$ python -q
>>> import numpy as np
>>> np.set_printoptions(suppress=True, linewidth=120)
>>> def tidy(a):
...     return np.round(a, 2) + 0
... 
>>> K = np.load("out4.npy")
>>> K
array([[ 1, -1,  1, -1,  1, -1,  1, -1],
       [ 1,  1,  1,  1,  1,  1,  1,  1],
       [ 1,  1, -1, -1,  1,  1, -1, -1],
       [ 1, -1, -1,  1,  1, -1, -1,  1]])
>>> rng = np.random.default_rng(23934)
>>> other = K + rng.integers(-2, 3, (4, 2)) @ rng.integers(-2, 3, (2, 8))
>>> other
array([[ 5,  1, -3, -1,  5, -1,  3,  3],
       [-5,  3,  5, -3, -1, -3, -1, -3],
       [-1,  5, -1, -5,  3, -3, -1, -1],
       [-1, -7,  3,  5, -5,  3, -3, -3]])
>>> tidy(np.linalg.svd(other - K, compute_uv=False))
array([15.03, 12.57,  0.  ,  0.  ])
>>> U, sv, Vh = np.linalg.svd(K, full_matrices=False)
>>> tidy(sv / sv[0])
array([1., 1., 1., 1.])
>>> tidy(np.sqrt((sv ** 2).sum())), tidy(np.linalg.norm(K))
(np.float64(5.66), np.float64(5.66))
>>> tidy(Vh @ Vh.T)
array([[1., 0., 0., 0.],
       [0., 1., 0., 0.],
       [0., 0., 1., 0.],
       [0., 0., 0., 1.]])
>>> tidy(sv)
array([2.83, 2.83, 2.83, 2.83])
>>> tidy(np.cumsum(sv ** 2) / np.sum(sv ** 2))
array([0.25, 0.5 , 0.75, 1.  ])
>>> tidy(U.T @ U)
array([[1., 0., 0., 0.],
       [0., 1., 0., 0.],
       [0., 0., 1., 0.],
       [0., 0., 0., 1.]])
>>> other = K[0, 0] * K[1:] - np.outer(K[1:, 0], K[0])
>>> other
array([[ 0,  2,  0,  2,  0,  2,  0,  2],
       [ 0,  2, -2,  0,  0,  2, -2,  0],
       [ 0,  0, -2,  2,  0,  0, -2,  2]])
>>> np.linalg.matrix_rank(other), np.linalg.matrix_rank(K)
(np.int64(3), np.int64(4))
>>> f = np.array([-8, -2])
>>> np.array([np.convolve(row, f, "same") for row in K])
array([[ -8,   6,  -6,   6,  -6,   6,  -6,   6],
       [ -8, -10, -10, -10, -10, -10, -10, -10],
       [ -8, -10,   6,  10,  -6, -10,   6,  10],
       [ -8,   6,  10,  -6, -10,   6,  10,  -6]])
>>> E = np.load("x.npy")
>>> tidy(E)
array([[ 0.44, -2.7 , -1.23],
       [ 1.75, -0.77,  2.31],
       [ 2.4 ,  1.05, -1.46]])
>>> U, sv, Vh = np.linalg.svd(E, full_matrices=False)
>>> tidy(U.T @ E @ Vh.T)
array([[3., 0., 0.],
       [0., 3., 0.],
       [0., 0., 3.]])
>>> Vh @ Vh.T
array([[1., 0., 0.],
       [0., 1., 0.],
       [0., 0., 1.]])
>>> tidy(U.T @ U)
array([[1., 0., 0.],
       [0., 1., 0.],
       [0., 0., 1.]])
>>> np.allclose(U * sv @ Vh, E)
True
>>> tidy(np.cumsum(sv ** 2) / np.sum(sv ** 2))
array([0.33, 0.67, 1.  ])
>>> x0 = np.array([0, 3, 5])
>>> tidy(E * x0)
array([[ 0.  , -8.1 , -6.15],
       [ 0.  , -2.32, 11.57],
       [ 0.  ,  3.16, -7.3 ]])
>>> tidy((E * x0).sum(axis=1))
array([-14.25,   9.26,  -4.14])
>>> tidy(E @ np.ones(3))
array([-3.49,  3.29,  1.99])
>>> tidy(E @ x0)
array([-14.25,   9.26,  -4.14])
>>> tidy(E @ (2 * x0))
array([-28.51,  18.51,  -8.28])
>>> np.sign((E @ x0).round(6))
array([-1.,  1., -1.])
>>> np.linalg.norm(E @ x0) <= np.linalg.norm(E, 2) * np.linalg.norm(x0) + 1e-9
np.True_
>>> idx = rng.permutation(3)
>>> idx
array([1, 2, 0])
>>> other = E[idx][:, idx]
>>> tidy(np.trace(other))
np.float64(-1.8)
>>> tidy(np.linalg.det(other)), tidy(np.linalg.det(E[idx]))
(np.float64(-27.0), np.float64(-27.0))
>>> tidy(np.diag(other))
array([-0.77, -1.46,  0.44])
>>> tidy(E[:, 0] @ E[:, 1])
np.float64(0.0)
>>> tidy(np.linalg.pinv(E))
array([[ 0.05,  0.19,  0.27],
       [-0.3 , -0.09,  0.12],
       [-0.14,  0.26, -0.16]])
>>> tidy(E.T @ E)
array([[9., 0., 0.],
       [0., 9., 0.],
       [0., 0., 9.]])
>>> tidy(np.linalg.svd(E, compute_uv=False))
array([3., 3., 3.])
>>> tidy((E + E.T) / 2)
array([[ 0.44, -0.48,  0.59],
       [-0.48, -0.77,  1.68],
       [ 0.59,  1.68, -1.46]])
>>> tidy(np.linalg.det(E))
np.float64(-27.0)
>>> tidy(np.sort(np.abs(np.linalg.eigvals(E))))
array([3., 3., 3.])
>>> mat = np.arange(9).reshape(3, 3) + 5
>>> mat
array([[ 5,  6,  7],
       [ 8,  9, 10],
       [11, 12, 13]])
>>> U, sv, Vh = np.linalg.svd(mat)
>>> evecs = Vh[:(sv > 1e-8).sum()]
>>> x0 = mat[1] + -2 * mat[2] + rng.integers(2) * np.eye(3)[0]
>>> x0
array([-13., -15., -16.])
>>> np.allclose(evecs.T @ evecs @ x0, x0)
False
>>> np.linalg.cond(mat) > 100
np.True_
>>> np.argsort(-np.linalg.norm(mat, axis=0).round(6), kind="stable")[:3]
array([2, 1, 0])
>>> [round(float(x), 2) for x in np.linalg.svd(mat, compute_uv=False)[:3]]
[28.08, 0.64, 0.0]
>>> np.allclose(mat[:-1].T @ np.linalg.lstsq(mat[:-1].T, mat[-1])[0], mat[-1])
True
>>> np.abs(np.diag(np.linalg.qr(mat)[1])) > 1e-9
array([ True,  True, False])
>>> tidy(np.trace(np.linalg.pinv(mat) @ mat))
np.float64(2.0)
>>> np.unique(mat.round(6), axis=0).shape
(3, 3)
>>> U, sv, Vh = np.linalg.svd(mat)
>>> np.argmax(sv[:-1] / (sv[1:] + 1e-6)) + 1
np.int64(2)
>>> tidy(sv)
array([28.08,  0.64,  0.  ])
>>> other = U[:, :2] @ np.diag(sv[:2]) @ Vh[:2]
>>> tidy(np.abs(mat - other).max())
np.float64(0.0)
>>> tidy(other)
array([[ 5.,  6.,  7.],
       [ 8.,  9., 10.],
       [11., 12., 13.]])
>>> np.linalg.matrix_rank(mat, rtol=0.05)
np.int64(1)
>>> other = mat[0, 0] * mat[1:] - np.outer(mat[1:, 0], mat[0])
>>> other
array([[  0,  -3,  -6],
       [  0,  -6, -12]])
>>> mat[:, 0] / mat[0, 0]
array([1. , 1.6, 2.2])
>>> np.flatnonzero(~other.round(6).any(axis=1))
array([], dtype=int64)
>>> F = np.array([[2.53, -0.04, 1.39], [1.94, 0.08, 1.02], [5.36, 0.12, 2.86]])
>>> F
array([[ 2.53, -0.04,  1.39],
       [ 1.94,  0.08,  1.02],
       [ 5.36,  0.12,  2.86]])
>>> # null space of dimension 1
>>> tidy(np.linalg.eigvals(F).sum().real)
np.float64(5.47)
>>> np.einsum("ii->", F)
np.float64(5.47)
>>> tidy(np.poly(F))
array([ 1.  , -5.47,  0.17,  0.  ])
>>> tidy(np.linalg.det(2 * F)), tidy(np.linalg.det(F))
(np.float64(0.0), np.float64(0.0))
>>> rank = np.linalg.matrix_rank(F)
>>> rank
np.int64(2)
>>> null = np.linalg.svd(F)[2][rank:].T
>>> null.shape
(3, 1)
>>> [int(np.linalg.matrix_rank(np.delete(F, i, axis=0))) for i in range(3)]
[2, 2, 2]
>>> tidy(null[:, 0] / null[np.abs(null[:, 0]).round(6).argmax(), 0])
array([-0.54,  0.41,  1.  ])
>>> np.argsort(-np.linalg.norm(F, axis=0).round(6), kind="stable")[:3]
array([0, 2, 1])
>>> [round(float(x), 2) for x in np.linalg.svd(F, compute_uv=False)[:3]]
[7.08, 0.11, 0.0]
>>> tidy(np.linalg.norm(F, 2) / np.linalg.norm(F))
np.float64(1.0)
>>> tidy(np.trace(np.linalg.pinv(F) @ F))
np.float64(2.0)
>>> np.unique(F.round(6), axis=0).shape
(3, 3)
>>> tidy(F @ np.linalg.pinv(F) @ F)
array([[ 2.53, -0.04,  1.39],
       [ 1.94,  0.08,  1.02],
       [ 5.36,  0.12,  2.86]])
>>> other = np.array([[2, 2, 2], [-1, 0, -2], [-2, -2, -1]])
>>> tidy(np.einsum("ij,ij->i", F, F))
array([ 8.33,  4.81, 36.92])
>>> tidy(np.einsum("ik,kj->ji", F, other))
array([[2.32, 1.76, 4.88],
       [2.28, 1.84, 5.  ],
       [3.75, 2.7 , 7.62]])
>>> np.linalg.matrix_rank(np.vstack([F, other.T]))
np.int64(3)
>>> tidy(other.T @ F.T)
array([[2.32, 1.76, 4.88],
       [2.28, 1.84, 5.  ],
       [3.75, 2.7 , 7.62]])
>>> np.einsum("ij->j", F)
array([9.83, 0.16, 5.27])
>>> np.linalg.matrix_rank(F @ other)
np.int64(2)
>>> m1 = np.load("m.npy")
>>> m1
array([[ 3.13, -5.26, -3.95],
       [ 2.78, -4.85, -4.46],
       [ 2.89, -5.19, -3.72],
       [ 2.7 , -5.02, -4.07],
       [ 2.79, -4.39, -3.59],
       [ 2.86, -4.37, -4.04],
       [ 2.73, -4.93, -3.83],
       [ 3.06, -4.61, -3.34],
       [ 5.29,  2.12, -1.78],
       [ 5.71,  1.75, -1.92],
       [ 4.87,  2.03, -1.4 ],
       [ 4.93,  1.97, -2.34],
       [ 4.93,  1.52, -1.71],
       [ 4.93,  2.04, -2.66],
       [ 5.21,  2.11, -1.68],
       [ 4.68,  1.53, -2.07]])
>>> w1 = np.array([[-9, -9, -9, 6], [9, 8, 2, 8], [8, -2, -8, -3]])
>>> b = np.array([-2, 2, 2, 0])
>>> act = np.maximum(m1 @ w1 + b, 0)
>>> (act > 0).astype(int)
array([[0, 0, 0, 0],
       [0, 0, 1, 0],
       [0, 0, 0, 0],
       [0, 0, 1, 0],
       [0, 0, 0, 0],
       [0, 0, 0, 0],
       [0, 0, 0, 0],
       [0, 0, 0, 0],
       [0, 0, 0, 1],
       [0, 0, 0, 1],
       [0, 0, 0, 1],
       [0, 0, 0, 1],
       [0, 0, 0, 1],
       [0, 0, 0, 1],
       [0, 0, 0, 1],
       [0, 0, 0, 1]])
>>> Z = np.array([[5, -2], [-4, -5], [-2, 3], [-2, 0]])
>>> tidy(act @ Z)
array([[   0.  ,    0.  ],
       [  -5.92,    8.88],
       [   0.  ,    0.  ],
       [  -0.44,    0.66],
       [   0.  ,    0.  ],
       [   0.  ,    0.  ],
       [   0.  ,    0.  ],
       [   0.  ,    0.  ],
       [-108.08,    0.  ],
       [-108.04,    0.  ],
       [ -99.32,    0.  ],
       [-104.72,    0.  ],
       [ -93.74,    0.  ],
       [-107.76,    0.  ],
       [-106.36,    0.  ],
       [ -93.06,    0.  ]])
>>> x0 = np.array([-3, 3, -1])
>>> rhs = m1 @ x0
>>> tidy(np.linalg.lstsq(m1, rhs)[0])
array([-3.,  3., -1.])
>>> rhs = rhs + 0.1 * rng.normal(size=16)
>>> tidy(rhs)
array([-21.34, -18.35, -20.48, -19.16, -17.89, -17.67, -19.17, -19.66,  -7.76, -10.08,  -6.99,  -6.51,  -8.64,  -6.1 ,
        -7.61,  -7.5 ])
>>> b, *_ = np.linalg.lstsq(m1, rhs)
>>> b.round()
array([-3.,  3., -1.])
>>> tidy(m1.T @ (rhs - m1 @ b))
array([0., 0., 0.])
